$ python3 -q
>>> import numpy as np
>>> np.set_printoptions(precision=3, suppress=True, linewidth=100)
>>> def rnd(a):
...     return np.round(a, 3) + 0
... 
>>> feats = np.loadtxt("run9.csv", delimiter=",")
>>> feats
array([[3., 0., 0.],
       [0., 2., 0.],
       [0., 0., 3.]])
>>> np.prod(np.diag(feats)), rnd(np.linalg.det(feats))
(np.float64(18.0), np.float64(18.0))
>>> rnd(np.sort(np.linalg.eigvals(feats)))
array([2., 3., 3.])
>>> rnd(np.linalg.matrix_power(feats - np.diag(np.diag(feats)), 3))
array([[0., 0., 0.],
       [0., 0., 0.],
       [0., 0., 0.]])
>>> w, V = np.linalg.eigh(feats)
>>> vec = np.array([2, 5, 4])
>>> print(rnd(vec @ feats @ vec / (vec @ vec)), w[0], w[-1])
2.444 2.0 3.0
>>> print(rnd(np.linalg.eigvalsh(feats[1:, 1:])))
[2. 3.]
>>> w, V = np.linalg.eigh(feats)
>>> print((w > 1e-8).sum(), (w < -1e-8).sum())
3 0
>>> V @ np.diag(w) @ V.T
array([[3., 0., 0.],
       [0., 2., 0.],
       [0., 0., 3.]])
>>> rnd(np.linalg.eigvalsh(feats + -2 * np.eye(3)))
array([0., 1., 1.])
>>> V.T @ V
array([[1., 0., 0.],
       [0., 1., 0.],
       [0., 0., 1.]])
>>> rnd(np.linalg.svd(feats, compute_uv=False))
array([3., 3., 2.])
>>> w
array([2., 3., 3.])
>>> w.sum(), np.trace(feats)
(np.float64(8.0), np.float64(8.0))
>>> np.unique(w.round(6) + 0, return_counts=True)[1]
array([1, 2])
>>> Lm = np.linalg.cholesky(feats)
>>> rnd(Lm)
array([[1.732, 0.   , 0.   ],
       [0.   , 1.414, 0.   ],
       [0.   , 0.   , 1.732]])
>>> rnd(np.prod(np.diag(Lm)) ** 2), rnd(np.linalg.det(feats))
(np.float64(18.0), np.float64(18.0))
>>> J = np.loadtxt("w.csv", delimiter=",")
>>> print(J)
[[-2.  2. -2.  2.]
 [-4.  2. -4.  2.]
 [-2.  2. -2.  2.]
 [-4.  2. -4.  2.]]
>>> rnd(np.linalg.norm(J, 2) / np.linalg.norm(J))
np.float64(0.99)
>>> print(np.argsort(-np.linalg.norm(J, axis=0).round(6), kind="stable")[:3])
[0 2 1]
>>> np.linalg.cond(J) > 100
np.True_
>>> E = np.load("m.npy")
>>> E
array([[-0.5, -0.5, -2.3],
       [ 1.5,  0.3,  1.5],
       [-0.1, -0.6,  0.8],
       [ 0.8, -1.7,  0.2]])
>>> hat = E @ np.linalg.solve(E.T @ E, E.T)
>>> rnd(np.linalg.eigvalsh(hat))
array([0., 1., 1., 1.])
>>> rnd(np.diag(hat))
array([0.778, 0.855, 0.474, 0.893])
>>> np.allclose(hat @ hat, hat)
True
>>> Q = feats.astype(float).copy()
>>> for j in range(3):
...     Q[:, j] -= Q[:, :j] @ (Q[:, :j].T @ Q[:, j])
...     Q[:, j] /= np.linalg.norm(Q[:, j])
... 
>>> Q
array([[1., 0., 0.],
       [0., 1., 0.],
       [0., 0., 1.]])
>>> Q.T @ feats
array([[3., 0., 0.],
       [0., 2., 0.],
       [0., 0., 3.]])
>>> vec = np.array([-1, -3, -1])
>>> rhs = E @ vec
>>> print(rnd(np.linalg.solve(E.T @ E, E.T @ rhs)))
[-1. -3. -1.]
>>> print(rnd(rhs))
[ 4.3 -3.9  1.1  4.1]
>>> rng = np.random.default_rng(264)
>>> rhs = rhs + 0.05 * rng.normal(size=4)
>>> rnd(rhs)
array([ 4.303, -3.848,  1.17 ,  4.088])
>>> beta, *_ = np.linalg.lstsq(E, rhs)
>>> rnd(E.T @ (rhs - E @ beta))
array([0., 0., 0.])
>>> beta.round()
array([-1., -3., -1.])
>>> W1 = np.array([[-8, 4, 9, -1, 9, 9], [-3, 6, 5, -7, -2, 1], [-5, -5, 2, -9, -6, 3]])
>>> beta = np.array([0, 0, -1, -1, -1, 0])
>>> act = np.maximum(E @ W1 + beta, 0)
>>> print((act > 0).astype(int))
[[1 1 0 1 1 0]
 [0 1 1 0 1 1]
 [0 0 0 0 0 1]
 [0 0 0 1 1 1]]
>>> np.linalg.matrix_rank(act)
np.int64(4)
>>> W2 = np.array([[2, 1], [3, 4], [5, 3], [4, 4], [4, 5], [4, 5]])
>>> W1 @ W2
array([[109, 121],
       [  5,   3],
       [-63, -70]])
>>> out = np.array([[1, 1], [1, -1]])
>>> M = np.kron(out, np.kron(out, out))[rng.permutation(8)][:3]
>>> M
array([[ 1,  1, -1, -1, -1, -1,  1,  1],
       [ 1,  1,  1,  1, -1, -1, -1, -1],
       [ 1, -1, -1,  1, -1,  1,  1, -1]])
>>> def softmax(z):
...     e = np.exp(z - z.max(axis=-1, keepdims=True))
...     return e / e.sum(axis=-1, keepdims=True)
... 
>>> rnd(softmax(10 * M[0]))
array([0.25, 0.25, 0.  , 0.  , 0.  , 0.  , 0.25, 0.25])
>>> rnd(softmax(M[0]))
array([0.22, 0.22, 0.03, 0.03, 0.03, 0.03, 0.22, 0.22])
>>> S = M @ M.T / np.sqrt(8)
>>> print(softmax(S).round(6).argmax(axis=1))
[0 1 2]
>>> rnd(softmax(S)[0] @ M)
array([ 1.   ,  0.894, -0.894, -0.789, -1.   , -0.894,  0.894,  0.789])
>>> rnd(softmax(S + np.triu(np.full(S.shape, -np.inf), 1)))
array([[1.   , 0.   , 0.   ],
       [0.056, 0.944, 0.   ],
       [0.053, 0.053, 0.894]])
>>> W1 = np.array([[0, 1], [1, 0], [0, 1], [2, 0], [2, 0], [0, 0], [2, 2], [2, 2]])
>>> beta = np.array([-4, 1])
>>> act = np.maximum(M @ W1 + beta, 0)
>>> (act > 0).astype(int)
array([[0, 1],
       [0, 0],
       [0, 1]])
>>> rnd((act > 0).mean(axis=0))
array([0.   , 0.667])
>>> np.linalg.matrix_rank(act)
np.int64(1)
>>> act
array([[0, 5],
       [0, 0],
       [0, 1]])
>>> W2 = np.array([[0, 2, 0], [1, 0, 0]])
>>> act @ W2
array([[5, 0, 0],
       [0, 0, 0],
       [1, 0, 0]])
>>> (act @ W2).round(6).argmax(axis=1)
array([0, 0, 0])
